$ python -q
>>> import numpy as np
>>> np.set_printoptions(precision=2, suppress=True, linewidth=160, legacy="1.25")
>>> def rnd(a):
...     return np.round(a, 2) + 0
... 
>>> feats = np.array([[56, 0, 21, 8, 0, 3],
...     [14, 49, 0, 2, 7, 0],
...     [0, 7, 63, 0, 1, 9],
...     [56, 0, 21, 16, 0, 6],
...     [14, 49, 0, 4, 14, 0],
...     [0, 7, 63, 0, 2, 18]])
>>> def softmax(z):
...     e = np.exp(z - z.max(axis=-1, keepdims=True))
...     return e / e.sum(axis=-1, keepdims=True)
... 
>>> rnd(softmax(feats[2] + 2))
array([0., 0., 1., 0., 0., 0.])
>>> softmax(feats).sum(axis=1)
array([1., 1., 1., 1., 1., 1.])
>>> rnd(softmax(feats[2]))
array([0., 0., 1., 0., 0., 0.])
>>> rnd(softmax(10 * feats[2]))
array([0., 0., 1., 0., 0., 0.])
>>> S = feats @ feats.T / np.sqrt(6)
>>> rnd(softmax(S + np.triu(np.full(S.shape, -np.inf), 1)))
array([[1., 0., 0., 0., 0., 0.],
       [0., 1., 0., 0., 0., 0.],
       [0., 0., 1., 0., 0., 0.],
       [0., 0., 0., 1., 0., 0.],
       [0., 0., 0., 0., 1., 0.],
       [0., 0., 0., 0., 0., 1.]])
>>> print(rnd(softmax(S)))
[[0. 0. 0. 1. 0. 0.]
 [0. 0. 0. 0. 1. 0.]
 [0. 0. 0. 0. 0. 1.]
 [0. 0. 0. 1. 0. 0.]
 [0. 0. 0. 0. 1. 0.]
 [0. 0. 0. 0. 0. 1.]]
>>> softmax(S).round(6).argmax(axis=1)
array([3, 4, 5, 3, 4, 5])
>>> rnd(softmax(S)[2] @ feats)
array([ 0.,  7., 63.,  0.,  2., 18.])
>>> Y = feats ** -1
Traceback (most recent call last):
  File "<python-input-14>", line 1, in <module>
    Y = feats ** -1
        ~~~~~~^^~~~
ValueError: Integers to negative integer powers are not allowed.
>>> Y = np.linalg.inv(feats)
>>> rnd(Y)
array([[ 0.04,  0.  , -0.01, -0.02,  0.  ,  0.01],
       [-0.01,  0.04,  0.  ,  0.01, -0.02,  0.  ],
       [ 0.  ,  0.  ,  0.03,  0.  ,  0.  , -0.02],
       [-0.12, -0.01,  0.04,  0.12,  0.01, -0.04],
       [ 0.04, -0.14, -0.01, -0.04,  0.14,  0.01],
       [ 0.  ,  0.02, -0.11,  0.  , -0.02,  0.11]])
>>> rnd(np.linalg.det(feats) * np.linalg.det(Y))
1.0
>>> print(rnd(np.linalg.slogdet(feats)[0]))
1.0
>>> print(rnd(np.linalg.inv(Y)))
[[56.  0. 21.  8.  0.  3.]
 [14. 49.  0.  2.  7.  0.]
 [ 0.  7. 63.  0.  1.  9.]
 [56.  0. 21. 16.  0.  6.]
 [14. 49.  0.  4. 14.  0.]
 [ 0.  7. 63.  0.  2. 18.]]
>>> (np.abs(Y) > 1e-9).astype(int)
array([[1, 1, 1, 1, 1, 1],
       [1, 1, 1, 1, 1, 1],
       [1, 1, 1, 1, 1, 1],
       [1, 1, 1, 1, 1, 1],
       [1, 1, 1, 1, 1, 1],
       [1, 1, 1, 1, 1, 1]])
>>> rnd(np.linalg.cond(feats))
23.65
>>> print(np.allclose(Y, feats.T))
False
>>> rng = np.random.default_rng(8328)
>>> J = np.eye(3, dtype=int)[rng.permutation(3)]
>>> J
array([[0, 1, 0],
       [0, 0, 1],
       [1, 0, 0]])
>>> # keeps lengths
>>> labels = rng.permutation(3)
>>> labels
array([2, 1, 0])
>>> Y = J[labels][:, labels]
>>> rnd(np.sort(np.abs(np.linalg.eigvals(Y))))
array([1., 1., 1.])
>>> rnd(np.linalg.det(Y)), rnd(np.linalg.det(J[labels]))
(1.0, -1.0)
>>> print(np.trace(Y))
0
>>> E = np.load("test14.npy")
>>> E
array([[3., 2., 0.],
       [2., 0., 2.],
       [0., 2., 0.]])
>>> print(np.all(np.linalg.eigvalsh(E) > 0))
False
>>> try:
...     np.linalg.cholesky(E)
... except np.linalg.LinAlgError as e:
...     print(e)
... 
Matrix is not positive definite
